$ python -q
>>> import numpy as np
>>> import numpy.linalg as la
>>> np.set_printoptions(precision=4, suppress=True, linewidth=140, floatmode="fixed")
>>> mat, _ = la.qr(np.array([[-1.6, -0.1, -0.1, 0.3],
...     [-1.2, -1.1, 2.3, 0.8],
...     [1.0, -2.1, -0.2, -0.9],
...     [0.0, -1.2, 0.4, 1.0]]))
>>> mat
array([[-0.7155, -0.1128, -0.6813, -0.1053],
       [-0.5367, -0.4722,  0.6718, -0.1941],
       [ 0.4472, -0.7472, -0.2839, -0.4013],
       [ 0.0000, -0.4538, -0.0622,  0.8889]])
>>> # columns are unit length and at right angles
>>> round(float(np.trace(mat)), 4)
-0.5828
>>> (mat - mat.T) / 2
array([[ 0.0000,  0.2119, -0.5643, -0.0526],
       [-0.2119,  0.0000,  0.7095,  0.1299],
       [ 0.5643, -0.7095,  0.0000, -0.1696],
       [ 0.0526, -0.1299,  0.1696,  0.0000]])
>>> round(la.det(mat), 4)
np.float64(-1.0)
>>> np.sort(np.abs(la.eigvals(mat)))
array([1.0000, 1.0000, 1.0000, 1.0000])
>>> round(float(np.abs(la.eigvals(mat)).max()), 4)
1.0
>>> np.allclose(mat, mat.T)
False
>>> other = np.array([[0, 3, 2], [4, 6, 7]])
>>> W2 = np.kron(other, mat)
>>> W2.shape
(8, 12)
>>> f = np.array([4, 5, 4, 2])
>>> other = mat + np.outer(f, np.eye(4)[2])
>>> round(la.det(other) / la.det(mat), 4), round(1 + la.solve(mat, f)[2], 4)
(np.float64(0.3737), np.float64(0.3737))
>>> other = la.inv(mat)
>>> np.round(la.det(mat) * other, 4) + 0
array([[ 0.7155,  0.5367, -0.4472,  0.0000],
       [ 0.1128,  0.4722,  0.7472,  0.4538],
       [ 0.6813, -0.6718,  0.2839,  0.0622],
       [ 0.1053,  0.1941,  0.4013, -0.8889]])
>>> np.round(mat @ other, 4) + 0
array([[1.0000, 0.0000, 0.0000, 0.0000],
       [0.0000, 1.0000, 0.0000, 0.0000],
       [0.0000, 0.0000, 1.0000, 0.0000],
       [0.0000, 0.0000, 0.0000, 1.0000]])
>>> np.round(la.inv(other), 4) + 0
array([[-0.7155, -0.1128, -0.6813, -0.1053],
       [-0.5367, -0.4722,  0.6718, -0.1941],
       [ 0.4472, -0.7472, -0.2839, -0.4013],
       [ 0.0000, -0.4538, -0.0622,  0.8889]])
>>> round(float(la.slogdet(mat)[0]), 4)
-1.0
>>> other = np.array([[2, 2], [0, 0], [1, 1], [2, 1]])
>>> np.einsum("ik,kj->ij", mat, other)
array([[-2.3229, -2.2177],
       [-0.7896, -0.5956],
       [-0.1921,  0.2092],
       [ 1.7157,  0.8268]])
>>> np.vstack([mat, other.T]).shape
(6, 4)
>>> np.einsum("ij->j", mat)
array([-0.8050, -1.7861, -0.3556,  0.1883])
>>> la.matrix_rank(np.vstack([mat, other.T]))
np.int64(4)
>>> np.einsum("ik,kj->ji", mat, other)
array([[-2.3229, -0.7896, -0.1921,  1.7157],
       [-2.2177, -0.5956,  0.2092,  0.8268]])
>>> A = np.load("run14.npy")
>>> A
array([[0, 5, 4, 8, 7, 3, 2, 0],
       [0, 0, 5, 4, 8, 7, 3, 2],
       [2, 0, 0, 5, 4, 8, 7, 3],
       [3, 2, 0, 0, 5, 4, 8, 7],
       [7, 3, 2, 0, 0, 5, 4, 8],
       [8, 7, 3, 2, 0, 0, 5, 4],
       [4, 8, 7, 3, 2, 0, 0, 5],
       [5, 4, 8, 7, 3, 2, 0, 0]])
>>> left, sig, vt = la.svd(A, full_matrices=False)
>>> round(float(np.sqrt((sig ** 2).sum())), 4), np.round(la.norm(A), 4)
(36.5513, np.float64(36.5513))
>>> np.abs(vt[0])
array([0.3536, 0.3536, 0.3536, 0.3536, 0.3536, 0.3536, 0.3536, 0.3536])
>>> np.cumsum(sig ** 2) / np.sum(sig ** 2)
array([0.6295, 0.7857, 0.9419, 0.9668, 0.9918, 0.9985, 0.9993, 1.0000])
>>> sig
array([29.0000, 14.4458, 14.4458,  5.7722,  5.7722,  3.0000,  1.0000,  1.0000])
>>> np.allclose(left * sig @ vt, A)
True
>>> np.abs(left[:, 0]).round(6).argmax()
np.int64(0)
>>> np.fft.fft(A[0])
array([ 29.0000+0.0000j, -11.2426-9.0711j,   1.0000+0.0000j,  -2.7574-5.0711j,  -3.0000+0.0000j,  -2.7574+5.0711j,   1.0000+0.0000j,
       -11.2426+9.0711j])
>>> np.allclose(A @ A.T, A.T @ A)
True
>>> np.sort(np.abs(np.fft.fft(A[0]))), np.sort(la.svd(A, compute_uv=False))
(array([ 1.0000,  1.0000,  3.0000,  5.7722,  5.7722, 14.4458, 14.4458, 29.0000]), array([ 1.0000,  1.0000,  3.0000,  5.7722,  5.7722, 14.4458, 14.4458, 29.0000]))
